$ ipython --no-banner

In [1]: import numpy as np

In [2]: import numpy.linalg as la

In [3]: np.set_printoptions(precision=2, suppress=True, linewidth=120, floatmode="fixed")

In [4]: rnd = lambda a: np.round(a, 2) + 0

In [5]: cent = np.sign(np.array([[0, 2, 0, -1], [0, 0, 3, -3], [-3, 3, -1, -2], [3, 1, 1, -3]]))

In [6]: other = (np.tril(cent, -1) + np.eye(4)) @ (np.triu(cent, 1) + np.eye(4))

In [7]: ev = np.array([6, -8, 4, 9])

In [8]: data = np.rint(other * ev @ la.inv(other)) + 0

In [9]: print(data)
[[ 26.00 -28.00  17.00  -3.00]
 [ 22.00 -20.00  17.00  -5.00]
 [ 10.00   4.00   9.00  -7.00]
 [ 44.00 -52.00  34.00  -4.00]]

In [10]: rng = np.random.default_rng(218535)

In [11]: labels = rng.permutation(4)

In [12]: labels
Out[12]: array([3, 2, 1, 0])

In [13]: other = data[labels][:, labels]

In [14]: rnd(np.sort(np.abs(la.eigvals(other))))
Out[14]: array([4.00, 6.00, 8.00, 9.00])

In [15]: other = data[0, 0] * data[1:] - np.outer(data[1:, 0], data[0])

In [16]: other
Out[16]: 
array([[   0.00,   96.00,   68.00,  -64.00],
       [   0.00,  384.00,   64.00, -152.00],
       [   0.00, -120.00,  136.00,   28.00]])

In [17]: np.flatnonzero(~other.round(6).any(axis=1))
Out[17]: array([], dtype=int64)

In [18]: f = np.array([1, 0, 9, -4])

In [19]: K = np.array([np.roll(f, i) for i in range(4)])

In [20]: K
Out[20]: 
array([[ 1,  0,  9, -4],
       [-4,  1,  0,  9],
       [ 9, -4,  1,  0],
       [ 0,  9, -4,  1]])

In [21]: x0 = np.array([3, -2, -1, -3])

In [22]: y = K @ x0

In [23]: coef, lr = np.zeros(4), 1 / la.norm(K, 2) ** 2

In [24]: for i in range(6):
    ...:     coef -= lr * K.T @ (K @ coef - y)
    ...:     if i % 1 == 0: print(i, round(la.norm(K @ coef - y), 2))
    ...: 
0 17.09
1 10.93
2 7.29
3 5.12
4 3.77
5 2.89

In [25]: rnd(la.cond(K))
Out[25]: np.float64(2.33)

In [26]: x0 = np.array([1, 2, 3, 5])

In [27]: y = K @ x0

In [28]: y
Out[28]: array([ 8, 43,  4, 11])

In [29]: rnd(la.solve(K, y + K[:, 0]))
Out[29]: array([2.00, 2.00, 3.00, 5.00])

In [30]: rnd(la.solve(K.T, K[1]))
Out[30]: array([0.00, 1.00, 0.00, 0.00])

In [31]: f = np.array([0, 3, 3])

In [32]: np.correlate(K[2], K[3], "full")
Out[32]: array([  9, -40,  98, -40,   9,   0,   0])

In [33]: print(np.polyval(f, K[2]))
[30 -9  6  3]

In [34]: print(K.ravel(order="F"))
[ 1 -4  9  0  0  1 -4  9  9  0  1 -4 -4  9  0  1]

In [35]: K.reshape(-1, 2)
Out[35]: 
array([[ 1,  0],
       [ 9, -4],
       [-4,  1],
       [ 0,  9],
       [ 9, -4],
       [ 1,  0],
       [ 0,  9],
       [-4,  1]])

In [36]: t3 = K.reshape(4, 2, -1)

In [37]: print(t3.sum(axis=1))
[[10 -4]
 [-4 10]
 [10 -4]
 [-4 10]]

In [38]: np.einsum("ihd,jhd->hij", t3, t3).shape
Out[38]: (2, 4, 4)

In [39]: t3.shape
Out[39]: (4, 2, 2)

In [40]: np.einsum("ihd,ihd->ih", t3, t3)
Out[40]: 
array([[ 1, 97],
       [17, 81],
       [97,  1],
       [81, 17]])

In [41]: t3.transpose(1, 0, 2)
Out[41]: 
array([[[ 1,  0],
        [-4,  1],
        [ 9, -4],
        [ 0,  9]],

       [[ 9, -4],
        [ 0,  9],
        [ 1,  0],
        [-4,  1]]])

In [42]: Q = K.astype(float).copy()

In [43]: for j in range(4):
    ...:     Q[:, j] -= Q[:, :j] @ (Q[:, :j].T @ Q[:, j])
    ...:     Q[:, j] /= la.norm(Q[:, j])
    ...: 

In [44]: rnd(Q.T @ Q)
Out[44]: 
array([[1.00, 0.00, 0.00, 0.00],
       [0.00, 1.00, 0.00, 0.00],
       [0.00, 0.00, 1.00, 0.00],
       [0.00, 0.00, 0.00, 1.00]])

In [45]: rnd(Q)
Out[45]: 
array([[ 0.10,  0.05,  0.99, -0.01],
       [-0.40, -0.07,  0.05,  0.91],
       [ 0.91, -0.04, -0.09,  0.41],
       [ 0.00,  1.00, -0.04,  0.08]])

In [46]: feats = np.loadtxt("block14.csv", delimiter=",")

In [47]: feats
Out[47]: 
array([[-17.85,  -8.51,   2.29],
       [ -2.12,  -9.51,  -2.07],
       [ -1.06,  -9.52,  12.05],
       [ -5.29,  -6.45,   8.17],
       [-30.90, -22.19,   8.72],
       [-17.03,  25.03,  16.55],
       [-25.17, -26.67,   5.81],
       [-17.89,  -2.27,  21.88],
       [ 44.64, -12.42,  -8.64],
       [-25.62,   4.56,   6.91],
       [ 23.08,  20.95,   3.04],
       [ -9.04,  19.26,  -1.73],
       [ -7.35, -33.90,   5.49],
       [ -3.45, -22.26,  -6.61],
       [  0.80,  -5.12,  21.47],
       [-14.78, -26.51,  13.09],
       [ 10.19,   0.88, -13.29],
       [-22.22, -14.44,   2.98],
       [  7.90,  -0.14,   4.80],
       [  9.62,  18.00, -12.78],
       [ 11.32,  -4.13,   8.49],
       [  7.46,  -7.29,  -4.70],
       [  1.98,   0.23, -24.50]])

In [48]: Q, vecs = la.qr(feats[:, :2])[0], la.qr(feats[:, 2:])[0]

In [49]: sigma = la.svd(Q.T @ vecs, compute_uv=False)

In [50]: rnd(np.degrees(np.arccos(sigma.clip(0, 1))))
Out[50]: array([62.25])

In [51]: print((sigma > 0.9).sum())
0

In [52]: Ac = feats - feats.mean(axis=0)

In [53]: left, sigma, vt = la.svd(Ac, full_matrices=False)

In [54]: print(rnd(sigma))
[91.24 67.99 45.04]

In [55]: rnd(vt[0] * np.sign(vt[0, np.abs(vt[0]).argmax()]))
Out[55]: array([ 0.82,  0.47, -0.32])

In [56]: np.abs(left[:, 0]).argmax()
Out[56]: np.int64(8)

In [57]: rnd((sigma ** 2).sum() ** 2 / (sigma ** 4).sum())
Out[57]: np.float64(2.37)

In [58]: rnd(Ac.mean(axis=0))
Out[58]: array([0.00, 0.00, 0.00])

In [59]: rnd(sigma ** 2 / (sigma ** 2).sum())
Out[59]: array([0.56, 0.31, 0.14])

In [60]: np.searchsorted(np.cumsum(sigma ** 2) / (sigma ** 2).sum(), 0.9) + 1
Out[60]: np.int64(3)

In [61]: rnd(np.abs(vt[-1]))
Out[61]: array([0.39, 0.06, 0.92])

In [62]: other = np.c_[feats[:, :1] @ np.array([[1]]), np.array([0, 3, 3, 3, 2, 4, 4, 0, 3, 3, 2, 3, 2, 4, 3, 1, 1, 3, 5, 2, 5, 2, 2])]

In [63]: other
Out[63]: 
array([[-17.85,   0.00],
       [ -2.12,   3.00],
       [ -1.06,   3.00],
       [ -5.29,   3.00],
       [-30.90,   2.00],
       [-17.03,   4.00],
       [-25.17,   4.00],
       [-17.89,   0.00],
       [ 44.64,   3.00],
       [-25.62,   3.00],
       [ 23.08,   2.00],
       [ -9.04,   3.00],
       [ -7.35,   2.00],
       [ -3.45,   4.00],
       [  0.80,   3.00],
       [-14.78,   1.00],
       [ 10.19,   1.00],
       [-22.22,   3.00],
       [  7.90,   5.00],
       [  9.62,   2.00],
       [ 11.32,   5.00],
       [  7.46,   2.00],
       [  1.98,   2.00]])

In [64]: print(rnd(la.norm(other - feats @ la.lstsq(feats, other)[0], axis=0)))
[ 0.00 13.14]

In [65]: rnd(la.norm(la.qr(feats)[0].T @ other, axis=0) ** 2 / ((other ** 2).sum(axis=0) + 1e-12))
Out[65]: array([1.00, 0.12])

In [66]: la.matrix_rank(other)
Out[66]: np.int64(2)

In [67]: Q, r_ = la.qr(other)

In [68]: Q.shape, r_.shape
Out[68]: ((23, 2), (2, 2))

In [69]: rnd(np.abs(np.diag(r_)))
Out[69]: array([83.90, 13.90])

In [70]: rnd(abs(r_[0, 0])), rnd(la.norm(other[:, 0]))
Out[70]: (np.float64(83.9), np.float64(83.9))

In [71]: np.allclose(r_.T @ r_, other.T @ other)
Out[71]: True

In [72]: J = np.load("layer19.npy")

In [73]: J
Out[73]: 
array([[ -8.00,   2.00,  -8.00,   0.00],
       [ -4.00,  -2.00,  -4.00,   0.00],
       [  2.00,  -2.00,   2.00,   0.00],
       [-10.00,   2.00, -12.00,  -2.00]])

In [74]: # rank 3

In [75]: rnd(la.norm(J, 2) / la.norm(J))
Out[75]: np.float64(0.99)

In [76]: [round(float(x), 2) for x in la.svd(J, compute_uv=False)[:3]]
Out[76]: [20.48, 3.2, 1.55]

In [77]: rnd(la.matrix_power(J, 3))
Out[77]: 
array([[-224.00,    8.00, -224.00,    0.00],
       [-208.00,   -8.00, -208.00,    0.00],
       [   8.00,   -8.00,    8.00,    0.00],
       [-424.00,    8.00, -432.00,   -8.00]])

In [78]: print(J @ J)
[[40.00 -4.00 40.00  0.00]
 [32.00  4.00 32.00  0.00]
 [-4.00  4.00 -4.00  0.00]
 [68.00 -4.00 72.00  4.00]]

In [79]: print(np.allclose(J @ J.T, J.T @ J))
False

In [80]: print(np.allclose(J, J.T))
False

In [81]: rnd(np.abs(la.eigvals(J)).max())
Out[81]: np.float64(6.0)

In [82]: print((J + J.T) / 2)
[[-8.00 -1.00 -3.00 -5.00]
 [-1.00 -2.00 -3.00  1.00]
 [-3.00 -3.00  2.00 -6.00]
 [-5.00  1.00 -6.00 -2.00]]

In [83]: rnd(la.det(J))
Out[83]: np.float64(0.0)
